$ python3 -q
>>> import numpy as np
>>> np.set_printoptions(precision=3, suppress=True, linewidth=140, floatmode="fixed")
>>> def rnd(a):
...     return np.round(a, 3) + 0
... 
>>> M = np.vander(np.arange(9) - 3, 4, increasing=True)
>>> M
array([[  1,  -3,   9, -27],
       [  1,  -2,   4,  -8],
       [  1,  -1,   1,  -1],
       [  1,   0,   0,   0],
       [  1,   1,   1,   1],
       [  1,   2,   4,   8],
       [  1,   3,   9,  27],
       [  1,   4,  16,  64],
       [  1,   5,  25, 125]])
>>> other = np.c_[M[:, :1] @ np.array([[1]]), np.array([9, 9, 3, 8, 9, 1, 7, 4, 0])]
>>> other
array([[1, 9],
       [1, 9],
       [1, 3],
       [1, 8],
       [1, 9],
       [1, 1],
       [1, 7],
       [1, 4],
       [1, 0]])
>>> np.linalg.matrix_rank(np.c_[M, other])
np.int64(5)
>>> feats = np.load("a.npy")
>>> feats
array([[ 0.547,  0.686,  0.213, -0.608,  0.458,  0.534, -0.339,  0.259,  0.005, -0.070],
       [-0.624, -0.114, -0.323,  0.274,  0.129, -0.248,  0.264, -0.350,  0.093,  0.078],
       [-0.531, -0.476, -0.219,  0.490, -0.268, -0.507,  0.281, -0.337,  0.081,  0.143],
       [ 1.280,  0.828,  0.586, -0.955,  0.316,  0.865, -0.637,  0.650, -0.120, -0.161]])
>>> np.linalg.matrix_rank(feats)
np.int64(4)
>>> ang = np.radians(72)
>>> r_ = np.eye(10)
>>> r_[6, 6] = r_[1, 1] = np.cos(ang)
>>> r_[6, 1], r_[1, 6] = -np.sin(ang), np.sin(ang)
>>> rnd(r_)
array([[ 1.000,  0.000,  0.000,  0.000,  0.000,  0.000,  0.000,  0.000,  0.000,  0.000],
       [ 0.000,  0.309,  0.000,  0.000,  0.000,  0.000,  0.951,  0.000,  0.000,  0.000],
       [ 0.000,  0.000,  1.000,  0.000,  0.000,  0.000,  0.000,  0.000,  0.000,  0.000],
       [ 0.000,  0.000,  0.000,  1.000,  0.000,  0.000,  0.000,  0.000,  0.000,  0.000],
       [ 0.000,  0.000,  0.000,  0.000,  1.000,  0.000,  0.000,  0.000,  0.000,  0.000],
       [ 0.000,  0.000,  0.000,  0.000,  0.000,  1.000,  0.000,  0.000,  0.000,  0.000],
       [ 0.000, -0.951,  0.000,  0.000,  0.000,  0.000,  0.309,  0.000,  0.000,  0.000],
       [ 0.000,  0.000,  0.000,  0.000,  0.000,  0.000,  0.000,  1.000,  0.000,  0.000],
       [ 0.000,  0.000,  0.000,  0.000,  0.000,  0.000,  0.000,  0.000,  1.000,  0.000],
       [ 0.000,  0.000,  0.000,  0.000,  0.000,  0.000,  0.000,  0.000,  0.000,  1.000]])
>>> other = feats @ r_.T
>>> np.allclose(feats @ feats.T, other @ other.T)
True
>>> rnd(np.linalg.det(r_)), rnd(np.trace(r_))
(np.float64(1.0), np.float64(8.618))
>>> rnd(other)
array([[ 0.547, -0.110,  0.213, -0.608,  0.458,  0.534, -0.757,  0.259,  0.005, -0.070],
       [-0.624,  0.216, -0.323,  0.274,  0.129, -0.248,  0.190, -0.350,  0.093,  0.078],
       [-0.531,  0.120, -0.219,  0.490, -0.268, -0.507,  0.540, -0.337,  0.081,  0.143],
       [ 1.280, -0.350,  0.586, -0.955,  0.316,  0.865, -0.984,  0.650, -0.120, -0.161]])
>>> rnd(np.linalg.svd(feats, compute_uv=False)), rnd(np.linalg.svd(other, compute_uv=False))
(array([3.000, 0.600, 0.120, 0.024]), array([3.000, 0.600, 0.120, 0.024]))
>>> J = np.load("layer2.npy")
>>> J
array([[3, 0, 0, 2, 0, 0],
       [0, 1, 1, 0, 0, 0],
       [0, 2, 3, 0, 0, 0],
       [0, 0, 0, 0, 0, 0],
       [0, 0, 0, 0, 2, 0],
       [0, 0, 0, 0, 3, 1]])
>>> Uu, sigma, vt = np.linalg.svd(J)
>>> V = vt[:(sigma > 1e-8).sum()]
>>> rng = np.random.default_rng(583)
>>> x = J[4] + -3 * J[1] + rng.integers(2) * np.eye(6)[2]
>>> x
array([ 0.000, -3.000, -3.000,  0.000,  2.000,  0.000])
>>> np.allclose(V.T @ V @ x, x)
True
>>> np.linalg.matrix_rank(np.vstack([J, x]))
np.int64(5)
>>> def softmax(z):
...     e = np.exp(z - z.max(axis=-1, keepdims=True))
...     return e / e.sum(axis=-1, keepdims=True)
... 
>>> rnd(softmax(J[1] + 3))
array([0.106, 0.288, 0.288, 0.106, 0.106, 0.106])
>>> att = J @ J.T / np.sqrt(6)
>>> rnd(softmax(att)[1] @ J)
array([0.215, 1.265, 1.816, 0.143, 0.358, 0.072])
>>> rnd(softmax(att + np.triu(np.full(att.shape, -np.inf), 1)))
array([[1.000, 0.000, 0.000, 0.000, 0.000, 0.000],
       [0.307, 0.693, 0.000, 0.000, 0.000, 0.000],
       [0.005, 0.037, 0.959, 0.000, 0.000, 0.000],
       [0.250, 0.250, 0.250, 0.250, 0.000, 0.000],
       [0.110, 0.110, 0.110, 0.110, 0.561, 0.000],
       [0.013, 0.013, 0.013, 0.013, 0.155, 0.792]])
